$ python3 -q
>>> import numpy as np
>>> np.set_printoptions(precision=2, suppress=True, linewidth=200)
>>> tidy = lambda a: np.round(a, 2) + 0
>>> arr = np.loadtxt("m.csv", delimiter=",")
>>> arr
array([[ 0.,  1.,  0., -2.],
       [-1.,  0., -1.,  0.],
       [ 0.,  1.,  0.,  0.],
       [ 2.,  0.,  0.,  0.]])
>>> rng = np.random.default_rng(5513)
>>> labels = rng.permutation(4)
>>> B = arr[:, labels] * rng.choice([-1, 1], 4)
>>> B
array([[ 2.,  1., -0.,  0.],
       [-0.,  0.,  1., -1.],
       [-0.,  1., -0.,  0.],
       [-0.,  0., -2.,  0.]])
>>> Uu, _, vt = np.linalg.svd(arr.T @ B)
>>> tidy(np.linalg.lstsq(arr, B)[0])
array([[ 0.,  0., -1.,  0.],
       [ 0.,  1.,  0.,  0.],
       [ 0.,  0.,  0.,  1.],
       [-1.,  0.,  0.,  0.]])
>>> Uu, sv, vt = np.linalg.svd(arr, full_matrices=False)
>>> tidy(Uu.T @ arr @ vt.T)
array([[2.29, 0.  , 0.  , 0.  ],
       [0.  , 2.29, 0.  , 0.  ],
       [0.  , 0.  , 0.87, 0.  ],
       [0.  , 0.  , 0.  , 0.87]])
>>> tidy(np.cumsum(sv ** 2) / np.sum(sv ** 2))
array([0.44, 0.87, 0.94, 1.  ])
>>> tidy(sv)
array([2.29, 2.29, 0.87, 0.87])
>>> np.allclose(Uu * sv @ vt, arr)
True
>>> tidy(vt @ vt.T)
array([[1., 0., 0., 0.],
       [0., 1., 0., 0.],
       [0., 0., 1., 0.],
       [0., 0., 0., 1.]])
>>> tidy(np.sqrt((sv ** 2).sum())), tidy(np.linalg.norm(arr))
(np.float64(3.46), np.float64(3.46))
>>> Uu.shape, sv.shape, vt.shape
((4, 4), (4,), (4, 4))
>>> tidy(sv / sv[0])
array([1.  , 1.  , 0.38, 0.38])
>>> (sv > 1e-8).sum()
np.int64(4)
>>> B = arr + rng.integers(-2, 3, (4, 2)) @ rng.integers(-2, 3, (2, 4))
>>> B
array([[-2.,  5.,  2., -4.],
       [ 4., -1.,  0.,  2.],
       [ 3., -2., -1.,  2.],
       [ 4.,  2.,  2.,  0.]])
>>> np.linalg.matrix_rank(B - arr, tol=1e-8)
np.int64(2)
>>> np.abs(B - arr).sum(axis=1)
array([10.,  9.,  9.,  6.])
>>> mat = np.load("data.npy")
>>> tidy(mat)
array([[ 0.81,  0.  ,  0.  ,  0.59],
       [ 0.  ,  1.  ,  0.  ,  0.  ],
       [ 0.  ,  0.  ,  1.  ,  0.  ],
       [-0.59,  0.  ,  0.  ,  0.81]])
>>> tidy(np.diff(mat, axis=0))
array([[-0.81,  1.  ,  0.  , -0.59],
       [ 0.  , -1.  ,  1.  ,  0.  ],
       [-0.59,  0.  , -1.  ,  0.81]])
>>> mat.shape
(4, 4)
>>> np.count_nonzero(mat)
np.int64(6)
>>> tidy(mat.mean(axis=0))
array([0.06, 0.25, 0.25, 0.35])
>>> np.unravel_index(np.abs(mat).argmax(), mat.shape)
(np.int64(1), np.int64(1))
>>> tidy(mat - mat[0])
array([[ 0.  ,  0.  ,  0.  ,  0.  ],
       [-0.81,  1.  ,  0.  , -0.59],
       [-0.81,  0.  ,  1.  , -0.59],
       [-1.4 ,  0.  ,  0.  ,  0.22]])
>>> tidy(mat.sum(axis=0))
array([0.22, 1.  , 1.  , 1.4 ])
>>> tidy(np.linalg.svd(mat, compute_uv=False))
array([1., 1., 1., 1.])
>>> labels = rng.permutation(4)
>>> B = mat[:, labels] * rng.choice([-1, 1], 4)
>>> tidy(B)
array([[ 0.  ,  0.59, -0.81,  0.  ],
       [ 1.  ,  0.  ,  0.  ,  0.  ],
       [ 0.  ,  0.  ,  0.  , -1.  ],
       [ 0.  ,  0.81,  0.59,  0.  ]])
>>> Uu, _, vt = np.linalg.svd(mat.T @ B)
>>> Uu @ vt
array([[ 0.,  0., -1.,  0.],
       [ 1.,  0.,  0.,  0.],
       [ 0.,  0.,  0., -1.],
       [ 0.,  1.,  0.,  0.]])
>>> tidy(np.linalg.det(mat))
np.float64(1.0)
>>> np.flatnonzero(np.linalg.matrix_power((mat != 0) + (mat.T != 0) + np.eye(4), 4)[2])
array([2])
>>> (mat != 0).astype(int)
array([[1, 0, 0, 1],
       [0, 1, 0, 0],
       [0, 0, 1, 0],
       [1, 0, 0, 1]])
>>> tidy(np.sort(np.linalg.eigvals(mat).real))
array([0.81, 0.81, 1.  , 1.  ])
>>> (np.linalg.matrix_power((mat != 0) + (mat.T != 0) + np.eye(4), 4) > 0).astype(int)
array([[1, 0, 0, 1],
       [0, 1, 0, 0],
       [0, 0, 1, 0],
       [1, 0, 0, 1]])
>>> x0 = np.array([1, 0, 2, 3])
>>> target = mat @ x0
>>> coef, lr = np.zeros(4), 1 / np.linalg.norm(mat, 2) ** 2
>>> for i in range(30):
...     coef -= lr * mat.T @ (mat @ coef - target)
...     if i % 10 == 0: print(i, round(np.linalg.norm(mat @ coef - target), 2))
... 
0 0.0
10 0.0
20 0.0
>>> tidy(np.linalg.cond(mat))
np.float64(1.0)
>>> coef
array([1., 0., 2., 3.])
>>> M = np.load("layer2.npy")
>>> tidy(M)
array([[ 1.  ,  0.  ,  0.  ,  0.  ],
       [ 0.  , -0.5 ,  0.  ,  0.87],
       [ 0.  ,  0.  ,  1.  ,  0.  ],
       [ 0.  , -0.87,  0.  , -0.5 ]])
>>> x0 = np.array([0, 0, 0, 1])
>>> [p for p in range(1, 25) if np.allclose(np.linalg.matrix_power(M, p), np.eye(4))]
[3, 6, 9, 12, 15, 18, 21, 24]
>>> tidy(np.linalg.norm(x0)), tidy(np.linalg.norm(M @ x0))
(np.float64(1.0), np.float64(1.0))
>>> tidy(np.sort(np.abs(np.degrees(np.angle(np.linalg.eigvals(M))))))
array([  0.,   0., 120., 120.])
>>> (M != 0).astype(int)
array([[1, 0, 0, 0],
       [0, 1, 0, 1],
       [0, 0, 1, 0],
       [0, 1, 0, 1]])
>>> (np.linalg.matrix_power((M != 0) + (M.T != 0) + np.eye(4), 4) > 0).astype(int)
array([[1, 0, 0, 0],
       [0, 1, 0, 1],
       [0, 0, 1, 0],
       [0, 1, 0, 1]])
>>> tidy(np.linalg.det(M))
np.float64(1.0)
>>> np.flatnonzero(np.linalg.matrix_power((M != 0) + (M.T != 0) + np.eye(4), 4)[1])
array([1, 3])
>>> tidy(M @ M)
array([[ 1.  ,  0.  ,  0.  ,  0.  ],
       [ 0.  , -0.5 ,  0.  , -0.87],
       [ 0.  ,  0.  ,  1.  ,  0.  ],
       [ 0.  ,  0.87,  0.  , -0.5 ]])
>>> tidy(np.linalg.matrix_power(M, 3))
array([[1., 0., 0., 0.],
       [0., 1., 0., 0.],
       [0., 0., 1., 0.],
       [0., 0., 0., 1.]])
>>> tidy((M + M.T) / 2)
array([[ 1. ,  0. ,  0. ,  0. ],
       [ 0. , -0.5,  0. ,  0. ],
       [ 0. ,  0. ,  1. ,  0. ],
       [ 0. ,  0. ,  0. , -0.5]])
>>> tidy(np.trace(M))
np.float64(1.0)
>>> x0 = np.array([9, 5, -4, -2])
>>> target = M @ x0
>>> coef, lr = np.zeros(4), 1 / np.linalg.norm(M, 2) ** 2
>>> for i in range(25):
...     coef -= lr * M.T @ (M @ coef - target)
...     if i % 5 == 0: print(i, round(np.linalg.norm(M @ coef - target), 2))
... 
0 0.0
5 0.0
10 0.0
15 0.0
20 0.0
>>> tidy(np.linalg.cond(M))
np.float64(1.0)
>>> feats = np.load("sample8.npy")
>>> tidy(feats)
array([[-0.87, -0.15,  0.47],
       [ 0.13, -0.99, -0.08],
       [ 0.48, -0.01,  0.88]])
>>> x0 = np.array([0, -5, 1])
>>> target = feats @ x0
>>> tidy(target)
array([1.24, 4.86, 0.93])
>>> tidy(np.linalg.solve(feats, target))
array([ 0., -5.,  1.])
>>> tidy(np.linalg.solve(feats, target + feats[:, 1]))
array([ 0., -4.,  1.])
>>> tidy(np.linalg.solve(feats, feats[:, 2]))
array([0., 0., 1.])
>>> x0 = np.array([0, 1, 1])
>>> tidy((feats * x0).sum(axis=1))
array([ 0.32, -1.07,  0.87])
>>> tidy(feats @ (2 * x0))
array([ 0.63, -2.14,  1.74])
>>> tidy(feats @ np.ones(3))
array([-0.55, -0.94,  1.35])
>>> tidy(feats.T @ feats)
array([[1., 0., 0.],
       [0., 1., 0.],
       [0., 0., 1.]])
>>> tidy(np.linalg.pinv(feats))
array([[-0.87,  0.13,  0.48],
       [-0.15, -0.99, -0.01],
       [ 0.47, -0.08,  0.88]])
>>> tidy(np.linalg.svd(feats, compute_uv=False))
array([1., 1., 1.])
>>> B = np.linalg.inv(feats)
>>> tidy(np.linalg.inv(B))
array([[-0.87, -0.15,  0.47],
       [ 0.13, -0.99, -0.08],
       [ 0.48, -0.01,  0.88]])
>>> tidy(np.linalg.det(feats) * np.linalg.det(B))
np.float64(1.0)
>>> (np.abs(B) > 1e-9).astype(int)
array([[1, 1, 1],
       [1, 1, 1],
       [1, 1, 1]])
